% python3 -q
>>> import numpy as np
>>> np.set_printoptions(precision=2, suppress=True, linewidth=100, legacy="1.25")
>>> W0 = np.loadtxt("test18.csv", delimiter=",")
>>> W0
array([[-2.01,  1.9 ,  1.95],
       [-1.77,  2.14,  2.  ],
       [-2.15,  2.13,  1.98],
       [-2.06,  2.07,  1.86],
       [-2.08,  2.03,  1.85],
       [-1.97,  2.08,  1.89],
       [-2.05,  2.07,  2.02],
       [ 0.85, -0.98, -0.88],
       [ 0.95, -0.88, -0.97],
       [ 1.12, -1.04, -0.94],
       [ 1.1 , -1.03, -1.08],
       [ 1.01, -0.81, -1.09],
       [ 1.09, -1.  , -0.96],
       [ 0.75, -0.87, -1.01],
       [ 2.08, -1.23,  0.09],
       [ 2.13, -0.95, -0.06],
       [ 2.01, -1.01,  0.15],
       [ 1.77, -1.08,  0.04],
       [ 2.14, -0.95,  0.13],
       [ 1.88, -1.1 ,  0.09],
       [ 2.04, -1.02, -0.02]])
>>> rng = np.random.default_rng(344)
>>> z = rng.permutation(3)
>>> M2 = W0[:, z] * rng.choice([-1, 1], 3)
>>> M2
array([[ 2.01, -1.9 ,  1.95],
       [ 1.77, -2.14,  2.  ],
       [ 2.15, -2.13,  1.98],
       [ 2.06, -2.07,  1.86],
       [ 2.08, -2.03,  1.85],
       [ 1.97, -2.08,  1.89],
       [ 2.05, -2.07,  2.02],
       [-0.85,  0.98, -0.88],
       [-0.95,  0.88, -0.97],
       [-1.12,  1.04, -0.94],
       [-1.1 ,  1.03, -1.08],
       [-1.01,  0.81, -1.09],
       [-1.09,  1.  , -0.96],
       [-0.75,  0.87, -1.01],
       [-2.08,  1.23,  0.09],
       [-2.13,  0.95, -0.06],
       [-2.01,  1.01,  0.15],
       [-1.77,  1.08,  0.04],
       [-2.14,  0.95,  0.13],
       [-1.88,  1.1 ,  0.09],
       [-2.04,  1.02, -0.02]])
>>> U, _, Vh = np.linalg.svd(W0.T @ M2)
>>> np.round(U @ Vh, 2) + 0
array([[-1.,  0.,  0.],
       [ 0., -1.,  0.],
       [ 0.,  0.,  1.]])
>>> np.round(np.linalg.lstsq(W0, M2)[0], 2) + 0
array([[-1.,  0.,  0.],
       [ 0., -1.,  0.],
       [ 0.,  0.,  1.]])
>>> hat = W0 @ np.linalg.solve(W0.T @ W0, W0.T)
>>> round(float(np.trace(hat)), 2)
3.0
>>> np.allclose(hat @ hat, hat)
True
>>> np.round(np.linalg.eigvalsh(hat), 2) + 0
array([0., 0., 0., 0., 0., 0., 0., 0., 0., 0., 0., 0., 0., 0., 0., 0., 0., 0., 1., 1., 1.])
>>> C = W0[[2, 8]].astype(float)
>>> for _ in range(5):
...     z = np.linalg.norm(W0[:, None] - C, axis=-1).argmin(axis=1)
...     C = np.array([W0[z == j].mean(axis=0) for j in range(2)])
... 
>>> z
array([0, 0, 0, 0, 0, 0, 0, 1, 1, 1, 1, 1, 1, 1, 1, 1, 1, 1, 1, 1, 1])
>>> C[1] - C[0]
array([ 3.51, -3.06, -2.4 ])
>>> C
array([[-2.01,  2.06,  1.94],
       [ 1.49, -1.  , -0.46]])
>>> np.bincount(z)
array([ 7, 14])
>>> dist = np.linalg.norm(W0[:, None] - W0[None], axis=-1)
>>> dist.mean(axis=1).argmax()
2
>>> np.unravel_index(dist.round(6).argmax(), dist.shape)
(2, 14)
>>> dist.shape
(21, 21)
>>> C2 = np.cov(W0, rowvar=False)
>>> np.median(W0, axis=0)
array([ 1.01, -0.95,  0.09])
>>> W0.std(axis=0)
array([1.71, 1.44, 1.21])
>>> C2.shape
(3, 3)
>>> np.argwhere(np.triu(np.abs(np.corrcoef(W0.T)) > 0.8, 1))
array([[0, 1],
       [0, 2],
       [1, 2]])
>>> np.argsort(-W0.std(axis=0).round(6), kind="stable")
array([0, 1, 2])
